% python3 -q
>>> import numpy as np
>>> np.set_printoptions(precision=3, suppress=True, linewidth=120, floatmode="fixed")
>>> rd = lambda a: np.round(a, 3) + 0
>>> m1 = np.loadtxt("case18.csv", delimiter=",")
>>> m1
array([[-1.900,  1.000,  2.000,  2.000],
       [-3.000,  3.100, -2.000,  1.000],
       [-3.000, -3.000, -1.900, -2.000],
       [-2.000,  1.000,  2.000,  2.100]])
>>> x0 = np.array([2, -1, 2, 3])
>>> rd(m1 @ x0)
array([  5.200, -10.100, -12.800,   5.300])
>>> m1 @ np.eye(4)[2]
array([ 2.000, -2.000, -1.900,  2.000])
>>> rd((m1 * x0).sum(axis=1))
array([  5.200, -10.100, -12.800,   5.300])
>>> rd(m1 * x0)
array([[-3.800, -1.000,  4.000,  6.000],
       [-6.000, -3.100, -4.000,  3.000],
       [-6.000,  3.000, -3.800, -6.000],
       [-4.000, -1.000,  4.000,  6.300]])
>>> (m1 @ x0).argmax()
np.int64(3)
>>> np.linalg.norm(m1 @ x0) <= np.linalg.norm(m1, 2) * np.linalg.norm(x0) + 1e-9
np.True_
>>> rd(np.einsum("ij,j->i", m1, x0))
array([  5.200, -10.100, -12.800,   5.300])
>>> proj = np.triu(np.array([[2, 8, 3, 5], [4, 8, 3, 7], [7, 4, 7, 9], [7, 6, 7, 1]]), 1) + np.eye(4)
>>> A2 = proj @ m1 @ np.linalg.inv(proj)
>>> np.linalg.matrix_rank(A2)
np.int64(4)
>>> left, sv, Vt = np.linalg.svd(m1)
>>> rd(sv)
array([6.063, 5.133, 3.482, 0.044])
>>> A2 = left[:, :3] @ np.diag(sv[:3]) @ Vt[:3]
>>> rd(np.abs(m1 - A2).max())
np.float64(0.025)
>>> rd(np.linalg.norm(m1 - A2) / np.linalg.norm(m1))
np.float64(0.005)
>>> X = np.load("test12.npy")
>>> rd(X)
array([[-0.514,  0.800, -0.309],
       [-0.686, -0.600, -0.412],
       [-0.514,  0.000,  0.857]])
>>> # keeps lengths
>>> rd(X[2] @ X[1])
np.float64(0.0)
>>> rd(np.linalg.norm(X[2] - X[1]))
np.float64(1.414)
>>> rd(np.linalg.norm(X, "nuc"))
np.float64(3.0)
>>> rd(np.linalg.norm(X, axis=1))
array([1.000, 1.000, 1.000])
>>> rd(np.linalg.norm(X[2], 1)), rd(np.linalg.norm(X[2], np.inf))
(np.float64(1.372), np.float64(0.857))
>>> rd(np.linalg.norm(X, 2))
np.float64(1.0)
